$ python -q
>>> import numpy as np
>>> import numpy.linalg as la
>>> np.set_printoptions(precision=1, suppress=True, linewidth=160)
>>> def rnd(a):
...     return np.round(a, 1) + 0
... 
>>> M = np.load("mat.npy")
>>> print(M)
[[ 2.   2.   0.9 -1.  -0.9 -2.1 -1. ]
 [ 1.8  2.1  1.  -1.2 -1.  -2.  -1. ]
 [ 2.1  2.1  1.  -0.9 -1.  -2.  -1.1]
 [ 2.2  2.   0.9 -1.  -1.  -2.  -1. ]
 [ 1.9  2.   1.  -1.1 -1.1 -2.1 -1. ]
 [ 1.9  1.9  1.2 -1.  -1.  -2.  -1.1]
 [ 1.9  1.8  1.  -0.8 -0.9 -2.  -1. ]
 [ 2.1  2.   0.9 -1.  -0.9 -1.9 -1.2]
 [ 1.8  1.9  0.8 -1.  -0.8 -2.  -1. ]
 [ 1.8 -1.  -0.1  2.1  0.2  0.9  1.9]
 [ 1.9 -0.8  0.   1.9 -0.1  1.   2.1]
 [ 1.9 -1.2  0.   2.   0.2  1.1  1.8]
 [ 2.1 -1.2 -0.1  2.  -0.2  1.   1.9]
 [ 1.9 -1.  -0.1  2.1  0.   1.1  2. ]
 [ 2.  -1.1  0.   2.   0.   1.   2. ]
 [ 2.  -1.   0.   1.9  0.1  1.1  1.9]
 [ 2.  -0.9 -0.1  2.   0.   0.9  2. ]
 [ 2.  -0.9  0.   2.1  0.1  1.   1.9]
 [-0.1  0.  -0.9 -1.1  0.  -1.9  1.9]
 [ 0.   0.1 -1.1 -1.1  0.1 -2.   2. ]
 [ 0.   0.1 -1.1 -0.9 -0.1 -2.   1.9]
 [ 0.2 -0.1 -1.1 -1.   0.  -2.   2. ]
 [ 0.  -0.1 -1.1 -1.1  0.  -2.   2. ]
 [ 0.1  0.1 -1.2 -1.1 -0.1 -2.1  2.1]
 [-0.2  0.  -1.  -1.   0.1 -2.1  2.3]
 [-0.1  0.  -1.  -0.9  0.1 -2.1  2.1]
 [ 0.1  0.1 -1.1 -1.  -0.1 -2.1  2.1]]
>>> z = M[:, 3] > np.median(M[:, 3])
>>> r0 = M[z].mean(axis=0) - M[~z].mean(axis=0)
>>> ((M - M.mean(axis=0)) @ r0 > 0).astype(int)
array([0, 0, 0, 0, 0, 0, 0, 0, 0, 1, 1, 1, 1, 1, 1, 1, 1, 1, 0, 0, 0, 0, 0, 0, 0, 0, 0])
>>> print(z.astype(int))
[0 0 1 0 0 0 1 0 0 1 1 1 1 1 1 1 1 1 0 0 1 0 0 0 0 1 0]
>>> dist = la.norm(M[:, None] - M[None], axis=-1)
>>> rnd(la.norm(M, axis=1))
array([4. , 4. , 4.1, 4.1, 4.1, 4. , 3.8, 4. , 3.8, 3.6, 3.6, 3.7, 3.8, 3.8, 3.8, 3.7, 3.7, 3.7, 3. , 3.2, 3.1, 3.2, 3.2, 3.4, 3.4, 3.3, 3.3])
>>> print(np.flatnonzero(dist[23] < dist.mean() / 2))
[18 19 20 21 22 23 24 25 26]
>>> print(rnd(dist[:5, :5]))
[[0.  0.3 0.3 0.2 0.3]
 [0.3 0.  0.4 0.5 0.2]
 [0.3 0.4 0.  0.2 0.3]
 [0.2 0.5 0.2 0.  0.4]
 [0.3 0.2 0.3 0.4 0. ]]
